% ipython --no-banner

In [1]: import numpy as np

In [2]: np.set_printoptions(suppress=True, linewidth=140)

In [3]: feats = np.load("out19.npy")

In [4]: feats
Out[4]: 
array([[ 1,  1,  1,  1,  1,  1,  1,  1],
       [ 1,  1, -1, -1,  1,  1, -1, -1],
       [ 1,  1, -1, -1, -1, -1,  1,  1],
       [ 1, -1, -1,  1, -1,  1,  1, -1],
       [ 1, -1, -1,  1,  1, -1, -1,  1],
       [ 1, -1,  1, -1, -1,  1, -1,  1],
       [ 1,  1,  1,  1, -1, -1, -1, -1]])

In [5]: out = feats / np.linalg.norm(feats, axis=1, keepdims=True)

In [6]: C2 = out @ out.T

In [7]: np.degrees(np.arccos(np.clip(C2[6, 4], -1, 1)))
Out[7]: np.float64(90.0)

In [8]: (C2 - 2 * np.eye(7)).round(6).argmax(axis=1)
Out[8]: array([1, 0, 0, 0, 0, 0, 0])

In [9]: C2.round(2) + 0
Out[9]: 
array([[1., 0., 0., 0., 0., 0., 0.],
       [0., 1., 0., 0., 0., 0., 0.],
       [0., 0., 1., 0., 0., 0., 0.],
       [0., 0., 0., 1., 0., 0., 0.],
       [0., 0., 0., 0., 1., 0., 0.],
       [0., 0., 0., 0., 0., 1., 0.],
       [0., 0., 0., 0., 0., 0., 1.]])

In [10]: (np.abs(C2) > 0.9).astype(int)
Out[10]: 
array([[1, 0, 0, 0, 0, 0, 0],
       [0, 1, 0, 0, 0, 0, 0],
       [0, 0, 1, 0, 0, 0, 0],
       [0, 0, 0, 1, 0, 0, 0],
       [0, 0, 0, 0, 1, 0, 0],
       [0, 0, 0, 0, 0, 1, 0],
       [0, 0, 0, 0, 0, 0, 1]])

In [11]: blk = np.stack([feats, -3 * feats, feats[::-1]])

In [12]: blk.shape
Out[12]: (3, 7, 8)

In [13]: (blk @ feats.T).shape
Out[13]: (3, 7, 7)

In [14]: np.einsum("bij,cij->bc", blk, blk)
Out[14]: 
array([[  56, -168,    8],
       [-168,  504,  -24],
       [   8,  -24,   56]])

In [15]: blk.sum(axis=0)
Out[15]: 
array([[-1, -1, -1, -1, -3, -3, -3, -3],
       [-1, -3,  3,  1, -3, -1,  1,  3],
       [-1, -3,  1,  3,  3,  1, -3, -1],
       [-1,  1,  1, -1,  1, -1, -1,  1],
       [-1,  3,  1, -3, -3,  1,  3, -1],
       [-1,  3, -3,  1,  3, -1,  1, -3],
       [-1, -1, -1, -1,  3,  3,  3,  3]])

In [16]: out = feats[0, 0] * feats[1:] - np.outer(feats[1:, 0], feats[0])

In [17]: out
Out[17]: 
array([[ 0,  0, -2, -2,  0,  0, -2, -2],
       [ 0,  0, -2, -2, -2, -2,  0,  0],
       [ 0, -2, -2,  0, -2,  0,  0, -2],
       [ 0, -2, -2,  0,  0, -2, -2,  0],
       [ 0, -2,  0, -2, -2,  0, -2,  0],
       [ 0,  0,  0,  0, -2, -2, -2, -2]])

In [18]: np.flatnonzero(~out.round(6).any(axis=1))
Out[18]: array([], dtype=int64)

In [19]: rng = np.random.default_rng(997090)

In [20]: E = rng.normal(size=(20, 8)) + 5 * np.array([1, -1, -1, -1, 1, -1, 0, -1])

In [21]: E.round(2)
Out[21]: 
array([[ 3.  , -5.04, -6.33, -5.3 ,  5.33, -5.25,  0.02, -3.79],
       [ 5.95, -3.87, -6.  , -4.45,  5.89, -4.51,  2.35, -4.74],
       [ 3.56, -2.87, -6.59, -4.28,  6.41, -5.2 ,  0.32, -4.36],
       [ 6.16, -4.74, -2.36, -4.43,  6.71, -4.9 , -0.22, -4.07],
       [ 4.23, -4.56, -5.35, -7.59,  4.87, -6.48,  1.32, -5.98],
       [ 4.65, -4.2 , -3.59, -5.43,  3.67, -4.18,  0.05, -3.54],
       [ 5.97, -6.37, -4.6 , -5.07,  6.42, -4.83,  0.62, -4.95],
       [ 7.79, -4.91, -4.21, -4.56,  5.75, -3.6 ,  1.41, -5.37],
       [ 5.39, -6.07, -5.3 , -5.45,  4.41, -4.03, -0.52, -4.47],
       [ 4.8 , -3.66, -4.68, -4.72,  3.91, -4.35, -1.02, -4.32],
       [ 5.46, -6.23, -5.82, -3.56,  6.65, -6.24,  1.54, -5.46],
       [ 4.63, -4.27, -3.06, -6.33,  6.46, -3.92,  1.21, -3.75],
       [ 5.46, -4.11, -3.98, -5.2 ,  5.37, -5.05,  0.18, -5.17],
       [ 5.01, -3.1 , -5.56, -4.69,  4.67, -3.44,  0.6 , -3.62],
       [ 4.78, -6.1 , -5.4 , -4.17,  3.47, -4.2 , -1.41, -4.51],
       [ 4.89, -5.67, -5.89, -4.68,  5.69, -5.06, -0.79, -4.07],
       [ 6.08, -6.29, -3.45, -4.45,  5.53, -4.23,  1.22, -5.66],
       [ 5.06, -5.03, -3.3 , -4.77,  3.84, -3.19,  0.14, -4.96],
       [ 3.18, -2.32, -5.5 , -6.88,  3.8 , -3.96, -0.05, -5.16],
       [ 4.02, -4.48, -5.15, -4.81,  4.27, -4.83, -1.4 , -4.08]])

In [22]: Q, V = np.linalg.qr(E[:, :4])[0], np.linalg.qr(E[:, 4:])[0]

In [23]: sig = np.linalg.svd(Q.T @ V, compute_uv=False)

In [24]: sig.round(2)
Out[24]: array([1.  , 0.7 , 0.22, 0.18])

In [25]: np.round(np.degrees(np.arccos(sig.clip(0, 1))), 2)
Out[25]: array([ 5.4 , 45.68, 77.27, 79.65])

In [26]: round(float(np.linalg.norm(Q @ Q.T - V @ V.T, 2)), 2)
Out[26]: 0.98
